% ipython --no-banner

In [1]: import numpy as np

In [2]: from numpy import linalg as LA

In [3]: np.set_printoptions(precision=2, suppress=True, linewidth=200, floatmode="fixed")

In [4]: rnd = lambda a: np.round(a, 2) + 0

In [5]: E = np.load("dump.npy")

In [6]: E
Out[6]: 
array([[ 6, -9,  1, -9, -8],
       [-3,  1,  0, -5,  2],
       [ 8, -1, -5,  2, -6],
       [ 6,  0,  8,  3,  2],
       [-7,  2,  0, -1,  2]])

In [7]: out = E / np.sqrt((E ** 2).mean(axis=1, keepdims=True))

In [8]: LA.matrix_rank(out) == LA.matrix_rank(E)
Out[8]: np.True_

In [9]: rnd(LA.norm(out, axis=1))
Out[9]: array([2.24, 2.24, 2.24, 2.24, 2.24])

In [10]: out = E / LA.norm(E, axis=1, keepdims=True)

In [11]: cov = out @ out.T

In [12]: print(rnd(cov))
[[ 1.00  0.02  0.44  0.01 -0.54]
 [ 0.02  1.00 -0.66 -0.44  0.67]
 [ 0.44 -0.66  1.00  0.02 -0.83]
 [ 0.01 -0.44  0.02  1.00 -0.51]
 [-0.54  0.67 -0.83 -0.51  1.00]]

In [13]: (np.abs(cov) > 0.9).astype(int)
Out[13]: 
array([[1, 0, 0, 0, 0],
       [0, 1, 0, 0, 0],
       [0, 0, 1, 0, 0],
       [0, 0, 0, 1, 0],
       [0, 0, 0, 0, 1]])

In [14]: (cov - 2 * np.eye(5)).round(6).argmax(axis=1)
Out[14]: array([2, 4, 0, 2, 1])

In [15]: basis = np.array([[3, 0, 2, 2, 2], [1, 0, 1, 3, 0], [1, 3, 3, 1, 1]])

In [16]: arr = np.repeat(basis, 25 // 3, axis=0)

In [17]: rng = np.random.default_rng(665)

In [18]: arr = arr + 0.05 * rng.normal(size=arr.shape)

In [19]: rnd(arr)
Out[19]: 
array([[ 3.01,  0.00,  2.00,  1.94,  1.98],
       [ 3.05, -0.04,  2.02,  2.04,  1.97],
       [ 2.97, -0.05,  2.04,  1.94,  2.15],
       [ 2.96, -0.05,  2.08,  2.01,  2.03],
       [ 2.96, -0.04,  1.93,  2.08,  1.94],
       [ 3.09,  0.00,  2.01,  2.06,  2.03],
       [ 3.03, -0.02,  2.01,  1.91,  2.06],
       [ 2.98, -0.03,  2.04,  2.05,  2.05],
       [ 0.99, -0.01,  1.04,  2.91,  0.07],
       [ 0.94, -0.06,  1.02,  2.96, -0.01],
       [ 1.01,  0.00,  1.05,  3.06, -0.04],
       [ 0.95,  0.04,  0.96,  3.04, -0.01],
       [ 1.05,  0.02,  0.96,  3.05, -0.02],
       [ 0.97,  0.03,  1.05,  2.93, -0.04],
       [ 0.91, -0.07,  1.01,  3.03, -0.01],
       [ 0.99,  0.05,  1.05,  3.00, -0.01],
       [ 0.96,  3.07,  3.04,  0.96,  1.00],
       [ 0.96,  2.93,  2.97,  0.94,  1.04],
       [ 1.03,  2.96,  2.96,  0.97,  0.91],
       [ 0.95,  3.06,  2.98,  1.08,  1.04],
       [ 1.02,  2.99,  2.99,  1.09,  0.99],
       [ 0.98,  2.93,  3.08,  1.05,  1.03],
       [ 0.93,  3.05,  2.99,  0.94,  1.01],
       [ 1.03,  2.96,  3.11,  1.01,  0.95]])

In [20]: idx = rng.permutation(5)

In [21]: idx
Out[21]: array([0, 2, 1, 4, 3])

In [22]: out = E[idx][:, idx]

In [23]: np.trace(out)
Out[23]: np.int64(7)

In [24]: np.allclose(out, E)
Out[24]: False

In [25]: rnd(LA.det(out)), rnd(LA.det(E[idx]))
Out[25]: (np.float64(7452.0), np.float64(7452.0))

In [26]: out = np.c_[arr[:, :2] @ np.array([[0, 0], [-1, -3]]), np.array([-2, -2, 2, 2, 2, 0, -1, -2, 0, 1, -2, -1, 2, 0, 2, -1, -1, -2, -2, 0, 2, 1, 0, -1])]

In [27]: rnd(out)
Out[27]: 
array([[ 0.00,  0.01, -2.00],
       [ 0.04,  0.13, -2.00],
       [ 0.05,  0.14,  2.00],
       [ 0.05,  0.16,  2.00],
       [ 0.04,  0.11,  2.00],
       [ 0.00, -0.01,  0.00],
       [ 0.02,  0.06, -1.00],
       [ 0.03,  0.10, -2.00],
       [ 0.01,  0.02,  0.00],
       [ 0.06,  0.17,  1.00],
       [ 0.00, -0.01, -2.00],
       [-0.04, -0.11, -1.00],
       [-0.02, -0.05,  2.00],
       [-0.03, -0.09,  0.00],
       [ 0.07,  0.22,  2.00],
       [-0.05, -0.16, -1.00],
       [-3.07, -9.21, -1.00],
       [-2.93, -8.80, -2.00],
       [-2.96, -8.89, -2.00],
       [-3.06, -9.17,  0.00],
       [-2.99, -8.97,  2.00],
       [-2.93, -8.80,  1.00],
       [-3.05, -9.14,  0.00],
       [-2.96, -8.89, -1.00]])

In [28]: LA.matrix_rank(np.c_[arr, out])
Out[28]: np.int64(6)

In [29]: LA.matrix_rank(out)
Out[29]: np.int64(2)

In [30]: out = arr / LA.norm(arr, axis=1, keepdims=True)

In [31]: cov = out @ out.T

In [32]: (cov - 2 * np.eye(24)).round(6).argmax(axis=1)
Out[32]: array([ 5,  5,  6,  7,  1,  1,  0,  3, 15, 14, 13, 10, 11, 15,  9, 13, 22, 22, 23, 20, 19, 23, 16, 21])

In [33]: rnd(cov[18])
Out[33]: array([0.62, 0.61, 0.61, 0.62, 0.61, 0.61, 0.61, 0.61, 0.48, 0.45, 0.46, 0.46, 0.45, 0.48, 0.44, 0.48, 1.00, 1.00, 1.00, 1.00, 1.00, 1.00, 1.00, 1.00])

In [34]: rnd(np.degrees(np.arccos(np.clip(cov[18, 20], -1, 1))))
Out[34]: np.float64(1.66)

In [35]: out = arr / np.sqrt((arr ** 2).mean(axis=1, keepdims=True))

In [36]: rnd(out[15])
Out[36]: array([0.67, 0.04, 0.70, 2.01, 0.00])

In [37]: print(rnd(LA.norm(out, axis=1)))
[2.24 2.24 2.24 2.24 2.24 2.24 2.24 2.24 2.24 2.24 2.24 2.24 2.24 2.24 2.24 2.24 2.24 2.24 2.24 2.24 2.24 2.24 2.24 2.24]

In [38]: vec = np.array([5, 9, 1, -2, -2])

In [39]: target = arr @ vec

In [40]: rnd(LA.pinv(arr) @ arr)
Out[40]: 
array([[1.00, 0.00, 0.00, 0.00, 0.00],
       [0.00, 1.00, 0.00, 0.00, 0.00],
       [0.00, 0.00, 1.00, 0.00, 0.00],
       [0.00, 0.00, 0.00, 1.00, 0.00],
       [0.00, 0.00, 0.00, 0.00, 1.00]])

In [41]: rnd(LA.lstsq(arr, target)[0])
Out[41]: array([ 5.00,  9.00,  1.00, -2.00, -2.00])

In [42]: target = target + 0.1 * rng.normal(size=24)

In [43]: rnd(target)
Out[43]: array([ 9.07,  8.90,  8.14,  8.22,  8.31,  9.29,  9.01,  8.40, -0.05, -0.78,  0.10, -0.01,  0.12,  0.29, -1.27,  0.51, 31.42, 30.31, 31.11, 31.11, 30.68, 30.29, 31.28, 30.93])

In [44]: c, *_ = LA.lstsq(arr, target)

In [45]: c.round()
Out[45]: array([ 5.00,  9.00,  1.00, -2.00, -2.00])

In [46]: rnd(LA.norm(target - arr @ c))
Out[46]: np.float64(0.39)

In [47]: basis = np.sign(np.array([[4, 1, 5, 2], [2, 0, 1, 4], [4, 4, 1, 1], [0, 2, 3, 5]]))

In [48]: out = (np.tril(basis, -1) + np.eye(4)) @ (np.triu(basis, 1) + np.eye(4))

In [49]: vals = np.array([-2, 1, -4, 5])

In [50]: m1 = np.rint(out * vals @ LA.inv(out)) + 0

In [51]: m1
Out[51]: 
array([[  4.00,   8.00, -14.00,   9.00],
       [ 12.00,  14.00, -28.00,  18.00],
       [ 21.00,  18.00, -41.00,  27.00],
       [ 22.00,  10.00, -32.00,  23.00]])

In [52]: vals, evecs = LA.eig(m1)

In [53]: rnd(m1 @ evecs[:, 0] - vals[0] * evecs[:, 0])
Out[53]: array([0.00, 0.00, 0.00, 0.00])

In [54]: J = -1 * np.eye(5) + np.ones((5, 5))

In [55]: J
Out[55]: 
array([[0.00, 1.00, 1.00, 1.00, 1.00],
       [1.00, 0.00, 1.00, 1.00, 1.00],
       [1.00, 1.00, 0.00, 1.00, 1.00],
       [1.00, 1.00, 1.00, 0.00, 1.00],
       [1.00, 1.00, 1.00, 1.00, 0.00]])

In [56]: # symmetric

In [57]: rnd(LA.det(2 * J)), rnd(LA.det(J))
Out[57]: (np.float64(128.0), np.float64(4.0))

In [58]: print(rnd(LA.eigvals(J).sum().real))
0.0

In [59]: np.kron(np.eye(2, dtype=int), J)
Out[59]: 
array([[0.00, 1.00, 1.00, 1.00, 1.00, 0.00, 0.00, 0.00, 0.00, 0.00],
       [1.00, 0.00, 1.00, 1.00, 1.00, 0.00, 0.00, 0.00, 0.00, 0.00],
       [1.00, 1.00, 0.00, 1.00, 1.00, 0.00, 0.00, 0.00, 0.00, 0.00],
       [1.00, 1.00, 1.00, 0.00, 1.00, 0.00, 0.00, 0.00, 0.00, 0.00],
       [1.00, 1.00, 1.00, 1.00, 0.00, 0.00, 0.00, 0.00, 0.00, 0.00],
       [0.00, 0.00, 0.00, 0.00, 0.00, 0.00, 1.00, 1.00, 1.00, 1.00],
       [0.00, 0.00, 0.00, 0.00, 0.00, 1.00, 0.00, 1.00, 1.00, 1.00],
       [0.00, 0.00, 0.00, 0.00, 0.00, 1.00, 1.00, 0.00, 1.00, 1.00],
       [0.00, 0.00, 0.00, 0.00, 0.00, 1.00, 1.00, 1.00, 0.00, 1.00],
       [0.00, 0.00, 0.00, 0.00, 0.00, 1.00, 1.00, 1.00, 1.00, 0.00]])

In [60]: rnd(LA.det(J.T))
Out[60]: np.float64(4.0)

In [61]: rnd(LA.det(J[::-1]))
Out[61]: np.float64(4.0)

In [62]: rnd(LA.eigvals(J))
Out[62]: array([-1.00,  4.00, -1.00, -1.00, -1.00])

In [63]: u = np.array([-3, -2, -3, -1])

In [64]: out = m1 + np.outer(u, np.eye(4)[0])

In [65]: LA.matrix_rank(LA.inv(out) - LA.inv(m1), tol=1e-8)
Out[65]: np.int64(1)

In [66]: rnd(LA.det(out) / LA.det(m1)), rnd(1 + LA.solve(m1, u)[0])
Out[66]: (np.float64(4.8), np.float64(4.8))

In [67]: out = np.array([[1], [0], [-3], [-2], [3]])

In [68]: basis = np.array([[-2, -3, 3, -3, -7]])

In [69]: K = out @ basis

In [70]: print(K)
[[ -2  -3   3  -3  -7]
 [  0   0   0   0   0]
 [  6   9  -9   9  21]
 [  4   6  -6   6  14]
 [ -6  -9   9  -9 -21]]

In [71]: # rows and columns are dependent

In [72]: out = K[0, 0] * K[1:] - np.outer(K[1:, 0], K[0])

In [73]: out
Out[73]: 
array([[0, 0, 0, 0, 0],
       [0, 0, 0, 0, 0],
       [0, 0, 0, 0, 0],
       [0, 0, 0, 0, 0]])

In [74]: np.flatnonzero(~out.round(6).any(axis=1))
Out[74]: array([0, 1, 2, 3])

In [75]: LA.matrix_rank(out), LA.matrix_rank(K)
Out[75]: (np.int64(0), np.int64(1))

In [76]: T = np.stack([K, 5 * K, K[::-1]])

In [77]: np.einsum("bij,cij->bc", T, T)
Out[77]: 
array([[ 1840,  9200,  1200],
       [ 9200, 46000,  6000],
       [ 1200,  6000,  1840]])

In [78]: rnd(LA.norm(T, axis=(1, 2)))
Out[78]: array([ 42.90, 214.48,  42.90])

In [79]: rnd(LA.det(T))
Out[79]: array([0.00, 0.00, 0.00])

In [80]: np.kron(np.eye(2, dtype=int), E)
Out[80]: 
array([[ 6, -9,  1, -9, -8,  0,  0,  0,  0,  0],
       [-3,  1,  0, -5,  2,  0,  0,  0,  0,  0],
       [ 8, -1, -5,  2, -6,  0,  0,  0,  0,  0],
       [ 6,  0,  8,  3,  2,  0,  0,  0,  0,  0],
       [-7,  2,  0, -1,  2,  0,  0,  0,  0,  0],
       [ 0,  0,  0,  0,  0,  6, -9,  1, -9, -8],
       [ 0,  0,  0,  0,  0, -3,  1,  0, -5,  2],
       [ 0,  0,  0,  0,  0,  8, -1, -5,  2, -6],
       [ 0,  0,  0,  0,  0,  6,  0,  8,  3,  2],
       [ 0,  0,  0,  0,  0, -7,  2,  0, -1,  2]])

In [81]: print(np.einsum("ii->", E))
7

In [82]: rnd(LA.eigvals(E).sum().real)
Out[82]: np.float64(7.0)

In [83]: np.einsum("ij,ji->", E, E)
Out[83]: np.int64(185)

In [84]: rnd(np.poly(E))
Out[84]: array([    1.00,    -7.00,   -68.00,   252.00, -2310.00, -7452.00])

In [85]: rnd(LA.det(E.T))
Out[85]: np.float64(7452.0)

In [86]: rnd(LA.det(E[::-1]))
Out[86]: np.float64(7452.0)

In [87]: rnd(LA.eigvals(E))
Out[87]: array([12.38+0.00j,  2.51+5.05j,  2.51-5.05j, -8.03+0.00j, -2.36+0.00j])

In [88]: rank = LA.matrix_rank(K)

In [89]: print(rank)
1

In [90]: ns = LA.svd(K)[2][rank:].T

In [91]: print(rnd(K @ ns))
[[0.00 0.00 0.00 0.00]
 [0.00 0.00 0.00 0.00]
 [0.00 0.00 0.00 0.00]
 [0.00 0.00 0.00 0.00]
 [0.00 0.00 0.00 0.00]]

In [92]: u = np.array([-2, -2, -1])

In [93]: print(np.convolve(K[2], u))
[-12 -30  -6  -9 -51 -51 -21]

In [94]: np.array([np.convolve(row, u, "same") for row in K])
Out[94]: 
array([[ 10,   2,   3,  17,  17],
       [  0,   0,   0,   0,   0],
       [-30,  -6,  -9, -51, -51],
       [-20,  -4,  -6, -34, -34],
       [ 30,   6,   9,  51,  51]])

In [95]: print(np.correlate(K[2], K[1], "full"))
[0 0 0 0 0 0 0 0 0]

In [96]: data = np.load("test2.npy")

In [97]: data
Out[97]: 
array([[  1,   1,   3,  -1,  -1],
       [  1,  10,   0,  -4, -10],
       [  3,   0,  10,  -2,   0],
       [ -1,  -4,  -2,   2,   4],
       [ -1, -10,   0,   4,  10]])

In [98]: # rows and columns are dependent

In [99]: u = np.array([-1, 1])

In [100]: np.correlate(data[4], data[3], "full")
Out[100]: array([ -4, -42, -18,  40,  89,  22, -36, -44, -10])

In [101]: np.convolve(data[4], u)
Out[101]: array([  1,   9, -10,  -4,  -6,  10])

In [102]: np.polyval(u, data[4])
Out[102]: array([ 2, 11,  1, -3, -9])

In [103]: np.cross(data[4, :3], data[3, :3])
Out[103]: array([20, -2, -6])

In [104]: np.argsort(-LA.norm(data, axis=0).round(6), kind="stable")[:3]
Out[104]: array([1, 4, 2])

In [105]: out = np.array([[0, 0, 2], [1, 1, 1]])

In [106]: basis = np.kron(out, data)

In [107]: LA.matrix_rank(basis)
Out[107]: np.int64(4)

In [108]: rnd(LA.norm(basis, 2)), rnd(LA.norm(out, 2) * LA.norm(data, 2))
Out[108]: (np.float64(51.45), np.float64(51.45))

In [109]: mat = np.load("m.npy")

In [110]: mat
Out[110]: 
array([[2.00, 2.00, 0.00, 0.00, 0.00, 0.00],
       [2.00, 0.00, 2.00, 0.00, 0.00, 0.00],
       [0.00, 2.00, 3.00, 2.00, 0.00, 0.00],
       [0.00, 0.00, 2.00, 1.00, 2.00, 0.00],
       [0.00, 0.00, 0.00, 2.00, 3.00, 2.00],
       [0.00, 0.00, 0.00, 0.00, 2.00, 2.00]])

In [111]: rnd(LA.matrix_power(mat, 4))
Out[111]: 
array([[ 96.00,  88.00, 124.00,  48.00,  16.00,   0.00],
       [ 88.00, 132.00, 198.00, 116.00,  56.00,  16.00],
       [124.00, 198.00, 421.00, 264.00, 200.00,  72.00],
       [ 48.00, 116.00, 264.00, 241.00, 280.00, 148.00],
       [ 16.00,  56.00, 200.00, 280.00, 469.00, 282.00],
       [  0.00,  16.00,  72.00, 148.00, 282.00, 180.00]])

In [112]: np.trace(mat)
Out[112]: np.float64(11.0)

In [113]: mat @ mat
Out[113]: 
array([[ 8.00,  4.00,  4.00,  0.00,  0.00,  0.00],
       [ 4.00,  8.00,  6.00,  4.00,  0.00,  0.00],
       [ 4.00,  6.00, 17.00,  8.00,  4.00,  0.00],
       [ 0.00,  4.00,  8.00,  9.00,  8.00,  4.00],
       [ 0.00,  0.00,  4.00,  8.00, 17.00, 10.00],
       [ 0.00,  0.00,  0.00,  4.00, 10.00,  8.00]])
